$ python3 -q
>>> import numpy as np
>>> np.set_printoptions(precision=1, suppress=True, linewidth=160)
>>> def rnd(a):
...     return np.round(a, 1) + 0
... 
>>> feats = np.load("sample11.npy")
>>> feats
array([[  0.6,  -3. ,   1.1],
       [ -0.2, -35.1,  -6. ],
       [ -0.4,  16.8,   3.1],
       [  0. ,  12.3,   8.7],
       [  0. , -12. ,  -3.3],
       [ -0.1,  16.5,   8.3],
       [ -0.7, -18.8,  -1.1],
       [  0.3,  19.9,  -0.9],
       [  0.9,  -7.2,   3.9],
       [ -0.4,  20.8,   6.9],
       [  1.4,   3.8,  -0.6],
       [ -1. ,  11.1,   1.7],
       [  0.9, -22.1,   1.3],
       [  0.9, -13.6,   9.6],
       [ -0.3,  -3.9,  -9.7],
       [ -1.1,  57.2,  -1.2],
       [ -0.7, -16.1,  -7.1],
       [  1.9,   8.7,   3.8],
       [ -0.5,   9.4,  -2. ],
       [ -0.5,  -4.5,  -0.6]])
>>> B = np.c_[feats[:, :2] @ np.array([[1, -1], [1, -2]]), np.array([3, 0, 2, 0, 1, 2, 0, 3, 1, 1, 3, 0, 1, 3, 0, 0, 0, 0, 0, 0])]
>>> rnd(B)
array([[  -2.4,    5.4,    3. ],
       [ -35.3,   70.4,    0. ],
       [  16.4,  -33.2,    2. ],
       [  12.3,  -24.6,    0. ],
       [ -12. ,   24. ,    1. ],
       [  16.4,  -32.9,    2. ],
       [ -19.5,   38.3,    0. ],
       [  20.2,  -40.1,    3. ],
       [  -6.3,   13.5,    1. ],
       [  20.4,  -41.2,    1. ],
       [   5.2,   -9. ,    3. ],
       [  10.1,  -21.2,    0. ],
       [ -21.2,   43.3,    1. ],
       [ -12.7,   26.3,    3. ],
       [  -4.2,    8.1,    0. ],
       [  56.1, -113.3,    0. ],
       [ -16.8,   32.9,    0. ],
       [  10.6,  -19.3,    0. ],
       [   8.9,  -18.3,    0. ],
       [  -5. ,    9.5,    0. ]])
>>> rnd(np.linalg.lstsq(feats, B[:, 0])[0])
array([1., 1., 0.])
>>> rnd(np.linalg.norm(B - feats @ np.linalg.lstsq(feats, B)[0], axis=0))
array([0., 0., 6.])
>>> x0 = np.array([-8, -4, 7])
>>> (feats @ x0).argmax()
np.int64(13)
>>> feats @ np.eye(3)[0]
array([ 0.6, -0.2, -0.4,  0. ,  0. , -0.1, -0.7,  0.3,  0.9, -0.4,  1.4, -1. ,  0.9,  0.9, -0.3, -1.1, -0.7,  1.9, -0.5, -0.5])
>>> J = np.load("block14.npy")
>>> J
array([[ 1,  0,  1],
       [ 3,  2,  1],
       [ 4,  3,  1],
       [ 4,  4,  1],
       [ 6,  5,  3],
       [ 7,  6,  3],
       [ 8,  7,  4],
       [ 9,  7,  5],
       [ 9,  7,  6],
       [ 9,  8,  8],
       [10, 10,  9],
       [11, 12, 10],
       [11, 13, 11],
       [13, 13, 12],
       [15, 13, 14],
       [15, 14, 16],
       [15, 15, 18],
       [17, 15, 18],
       [17, 16, 19],
       [19, 18, 21],
       [19, 18, 22],
       [19, 18, 24],
       [19, 20, 26],
       [20, 20, 26],
       [20, 22, 28],
       [21, 22, 28],
       [21, 23, 29]])
>>> rng = np.random.default_rng(44316)
>>> B = J + rng.integers(-2, 3, (27, 1)) @ rng.integers(-2, 3, (1, 3))
>>> B
array([[ 0,  0,  0],
       [ 1,  2, -1],
       [ 2,  3, -1],
       [ 5,  4,  2],
       [ 8,  5,  5],
       [ 9,  6,  5],
       [ 7,  7,  3],
       [ 7,  7,  3],
       [11,  7,  8],
       [ 8,  8,  7],
       [ 9, 10,  8],
       [10, 12,  9],
       [13, 13, 13],
       [13, 13, 12],
       [13, 13, 12],
       [15, 14, 16],
       [13, 15, 16],
       [18, 15, 19],
       [16, 16, 18],
       [17, 18, 19],
       [17, 18, 20],
       [19, 18, 24],
       [17, 20, 24],
       [21, 20, 27],
       [21, 22, 29],
       [20, 22, 27],
       [19, 23, 27]])
>>> np.linalg.matrix_rank(B - J, tol=1e-8)
np.int64(1)
>>> G = np.cov(B, rowvar=False)
>>> np.argwhere(np.triu(np.abs(np.corrcoef(B.T)) > 0.8, 1))
array([[0, 1],
       [0, 2],
       [1, 2]])
>>> np.argsort(-B.std(axis=0).round(6), kind="stable")
array([2, 1, 0])
>>> rnd(np.polyfit(B[:, 0], B[:, 2], 1))
array([ 1.5, -5.3])
>>> rnd(np.corrcoef(B.T))
array([[1., 1., 1.],
       [1., 1., 1.],
       [1., 1., 1.]])
>>> rnd(np.corrcoef(B[:, 0], B[:, 2])[0, 1])
np.float64(1.0)
>>> cent = J[[14, 3]].astype(float)
>>> for _ in range(5):
...     idx = np.linalg.norm(J[:, None] - cent, axis=-1).argmin(axis=1)
...     cent = np.array([J[idx == j].mean(axis=0) for j in range(2)])
... 
>>> idx
array([1, 1, 1, 1, 1, 1, 1, 1, 1, 1, 1, 1, 1, 1, 0, 0, 0, 0, 0, 0, 0, 0, 0, 0, 0, 0, 0])
>>> np.abs(cent[1] - cent[0]).argmax()
np.int64(2)
>>> E = np.minimum.outer(np.arange(1, 4), np.arange(1, 4)) * 4
>>> E
array([[ 4,  4,  4],
       [ 4,  8,  8],
       [ 4,  8, 12]])
>>> O = E.astype(float).copy()
>>> for j in range(3):
...     O[:, j] -= O[:, :j] @ (O[:, :j].T @ O[:, j])
...     O[:, j] /= np.linalg.norm(O[:, j])
... 
>>> rnd(O.T @ O)
array([[1., 0., 0.],
       [0., 1., 0.],
       [0., 0., 1.]])
>>> x0 = np.ones(3)
>>> for _ in range(5):
...     x0 = E @ x0
...     x0 /= np.linalg.norm(x0)
...     print(round(x0 @ E @ x0, 1))
... 
20.2
20.2
20.2
20.2
20.2
>>> rnd(x0)
array([0.3, 0.6, 0.7])
>>> rnd(np.linalg.eigvalsh(E)[-1])
np.float64(20.2)
>>> r0, v = E[2], E[1]
>>> r0 @ r0
np.int64(224)
>>> p = (r0 @ v) / (r0 @ r0) * r0
>>> (v - p) @ r0
np.float64(0.0)
>>> np.linalg.matrix_rank(np.outer(r0, v))
np.int64(1)
>>> rnd(np.linalg.norm(r0 + v) ** 2 + np.linalg.norm(r0 - v) ** 2)
np.float64(736.0)
>>> rnd(p)
array([3.1, 6.3, 9.4])
>>> m1 = np.array([[0.0, -1.2, 0.7],
...     [0.9, 0.8, -1.0],
...     [0.4, 0.9, -2.4],
...     [-0.2, -1.1, -0.6]])
>>> m1[3] = m1[2] + 0.3 * rng.normal(size=3)
>>> rnd(m1)
array([[ 0. , -1.2,  0.7],
       [ 0.9,  0.8, -1. ],
       [ 0.4,  0.9, -2.4],
       [-0.2,  0.6, -2.9]])
>>> P = m1 @ np.linalg.solve(m1.T @ m1, m1.T)
>>> rnd(P)
array([[ 1. ,  0. ,  0. ,  0. ],
       [ 0. ,  0.8,  0.3, -0.2],
       [ 0. ,  0.3,  0.4,  0.4],
       [ 0. , -0.2,  0.4,  0.8]])
>>> np.trace(P)
np.float64(3.0)
>>> np.allclose(P @ P, P)
True
>>> B = np.c_[m1[:, :1] @ np.array([[0]]), np.array([-5, -5, 7, -9])]
>>> B
array([[ 0., -5.],
       [ 0., -5.],
       [ 0.,  7.],
       [ 0., -9.]])
>>> rnd(np.linalg.lstsq(m1, B[:, 0])[0])
array([0., 0., 0.])
>>> rnd(np.linalg.norm(B - m1 @ np.linalg.lstsq(m1, B)[0], axis=0))
array([ 0. , 11.6])
>>> np.linalg.matrix_rank(np.c_[m1, B])
np.int64(4)
>>> mat = np.abs(np.array([[1, -2, -1], [1, 1, 1], [-2, 1, 2]])) + np.eye(3)
>>> mat = mat / mat.sum(axis=1, keepdims=True)
>>> rnd(mat)
array([[0.4, 0.4, 0.2],
       [0.2, 0.5, 0.2],
       [0.3, 0.2, 0.5]])
>>> r0, v = mat[1], mat[0]
>>> rnd(r0 @ r0)
np.float64(0.4)
>>> p = (r0 @ v) / (r0 @ r0) * r0
>>> rnd((v - p) @ r0)
np.float64(0.0)
>>> rnd(p)
array([0.2, 0.5, 0.2])
>>> idx = rng.permutation(3)
>>> idx
array([0, 2, 1])
>>> B = mat[idx][:, idx]
>>> rnd(np.sort(np.abs(np.linalg.eigvals(B))))
array([0.2, 0.2, 1. ])
>>> rnd(np.linalg.det(B)), rnd(np.linalg.det(mat[idx]))
(np.float64(0.0), np.float64(0.0))
>>> np.diag(B)
array([0.4, 0.5, 0.5])
>>> x0 = np.array([0, 0, 1])
>>> y = mat @ x0
>>> beta, lr = np.zeros(3), 1 / np.linalg.norm(mat, 2) ** 2
>>> for i in range(30):
...     beta -= lr * mat.T @ (mat @ beta - y)
...     if i % 10 == 0: print(i, round(np.linalg.norm(mat @ beta - y), 1))
... 
0 0.2
10 0.1
20 0.0
>>> rnd(np.linalg.cond(mat))
np.float64(7.8)
>>> rnd(beta)
array([ 0.2, -0.1,  0.9])
>>> B = np.array([[0, 8, 7], [7, 9, 9], [7, 0, 8]])
>>> rnd(mat @ B)
array([[4.2, 6.8, 8. ],
       [5.2, 6.5, 8.2],
       [4.7, 4.2, 7.8]])
>>> rnd(np.einsum("ik,kj->ij", mat, B))
array([[4.2, 6.8, 8. ],
       [5.2, 6.5, 8.2],
       [4.7, 4.2, 7.8]])
>>> rnd(np.einsum("ik,kj->ji", mat, B))
array([[4.2, 5.2, 4.7],
       [6.8, 6.5, 4.2],
       [8. , 8.2, 7.8]])
>>> rnd(B.T @ mat.T)
array([[4.2, 5.2, 4.7],
       [6.8, 6.5, 4.2],
       [8. , 8.2, 7.8]])
>>> def softmax(z):
...     e = np.exp(z - z.max(axis=-1, keepdims=True))
...     return e / e.sum(axis=-1, keepdims=True)
... 
>>> rnd(softmax(mat[1] + -1))
array([0.3, 0.4, 0.3])
>>> scores = mat @ mat.T / np.sqrt(3)
>>> rnd(softmax(scores)[1] @ mat)
array([0.3, 0.4, 0.3])
>>> rnd(softmax(scores + np.triu(np.full(scores.shape, -np.inf), 1)))
array([[1. , 0. , 0. ],
       [0.5, 0.5, 0. ],
       [0.3, 0.3, 0.3]])
>>> data = np.load("case5.npy")
>>> data
array([[36, 12, 30],
       [12,  4, 10],
       [30, 10, 25]])
>>> np.abs(np.diag(np.linalg.qr(data)[1])) > 1e-9
array([ True, False, False])
>>> np.allclose(data[:-1].T @ np.linalg.lstsq(data[:-1].T, data[-1])[0], data[-1])
True
